>>> import numpy as np
>>> np.set_printoptions(suppress=True, linewidth=100)
>>> rd = lambda a: np.round(a, 1) + 0
>>> W0 = np.array([[1, 0, 0], [0, -3, 0], [0, 0, -1]])
>>> # equal to its transpose
>>> [round(float(np.linalg.det(W0[:i, :i])), 2) + 0 for i in range(1, 4)]
[1.0, -3.0, 3.0]
>>> r0 = np.array([-2, -1, -1])
>>> M2 = W0 + np.outer(r0, np.eye(3)[2])
>>> np.linalg.matrix_rank(M2 - W0)
np.int64(1)
>>> rng = np.random.default_rng(886776)
>>> lab = rng.permutation(3)
>>> lab
array([0, 2, 1])
>>> M2 = W0[lab][:, lab]
>>> np.diag(M2)
array([ 1, -1, -3])
>>> np.trace(M2)
np.int64(-3)
>>> print(rd(np.sort(np.abs(np.linalg.eigvals(M2)))))
[1. 1. 3.]
>>> rd(np.linalg.det(M2)), rd(np.linalg.det(W0[lab]))
(np.float64(3.0), np.float64(-3.0))
>>> M2 = W0 + rng.integers(-2, 3, (3, 1)) @ rng.integers(-2, 3, (1, 3))
>>> M2
array([[ 5, -2, -4],
       [-2, -2,  2],
       [-4,  2,  3]])
>>> np.linalg.matrix_rank(M2 - W0, tol=1e-8)
np.int64(1)
>>> M2 - W0
array([[ 4, -2, -4],
       [-2,  1,  2],
       [-4,  2,  4]])
>>> lab = rng.permutation(3)
>>> M2 = W0[:, lab] * rng.choice([-1, 1], 3)
>>> M2
array([[-1,  0,  0],
       [ 0,  3,  0],
       [ 0,  0,  1]])
>>> U, _, VT = np.linalg.svd(W0.T @ M2)
>>> U @ VT
array([[-1.,  0.,  0.],
       [ 0., -1.,  0.],
       [ 0.,  0., -1.]])
>>> lab
array([0, 1, 2])
>>> Q, _ = np.linalg.qr(np.array([[1.0, -0.8, 1.4, 1.6, 0.8, -1.3, 1.6, -0.1, -0.8, 0.0],
...     [1.0, -0.1, 0.6, -0.1, 0.2, 0.6, -1.2, 0.9, -0.3, -1.3],
...     [0.0, -0.5, 0.3, 1.1, 0.4, -0.6, -2.4, -0.8, -0.7, 0.8],
...     [1.2, -1.2, 0.5, 0.5, -0.4, -0.6, 1.6, 2.5, -0.8, 0.7],
...     [-1.5, 0.2, 0.0, -0.8, -0.1, 0.8, 0.4, -0.5, 1.2, -0.5],
...     [0.7, 0.8, -0.1, -0.8, 0.4, -0.7, -0.7, 0.3, -0.7, -0.9],
...     [0.3, 0.1, -1.0, 0.7, 0.3, 0.4, 0.4, -0.1, 0.6, -1.7],
...     [0.1, 1.5, 2.7, 1.0, -1.2, -0.1, 0.9, -2.0, 1.2, -0.6],
...     [0.5, -0.8, 1.1, 0.1, 1.3, 0.2, -0.5, -2.2, 1.1, -0.2],
...     [-0.1, 0.3, 1.3, 0.9, 0.4, 1.0, -0.3, 1.0, 1.5, 0.3]]))
>>> E = 4 * Q
>>> rd(E)
array([[-1.6,  0.8, -1.4,  1.2, -0.9, -1.6,  1.6,  0.6, -1.7, -0.5],
       [-1.6, -0.5,  0. , -1.1, -0.1,  2. , -1.3,  0.2, -2.2, -1.3],
       [ 0. ,  0.9, -0.6,  1.6, -0.5, -1. , -3.1,  0.1,  0.7, -1.1],
       [-1.9,  1.4, -0.4, -0.5,  2.3,  0.3,  0.5,  0.9,  1.8, -0.9],
       [ 2.3,  0.6, -1. , -1. , -0.2,  0.1,  0.8,  0.6,  0. , -2.7],
       [-1.1, -1.8,  1.1, -1.3, -1.5, -1.5, -0.1,  1.2,  1.2, -1. ],
       [-0.5, -0.4,  1.5,  2.2, -0.7,  1.4,  1.2, -1.1,  0.8, -1.7],
       [-0.2, -2.7, -2.3,  0.5,  1.2, -0.2,  0. , -1.2,  0.4, -0.5],
       [-0.8,  1.1, -1.4, -1.4, -2. ,  0.5,  0.1, -2.1,  1.2,  0.3],
       [ 0.2, -0.5, -1.4,  0.9, -1.2,  1.9,  0.2,  2.4,  0.9,  1. ]])
>>> r0 = np.array([2, -4, -2, -1, -4, -5, 2, 4, 0, 2])
>>> M2 = E + np.outer(r0, np.eye(10)[2])
>>> rd(np.linalg.det(M2) / np.linalg.det(E)), rd(1 + np.linalg.solve(E, r0)[2])
(np.float64(0.3), np.float64(0.3))
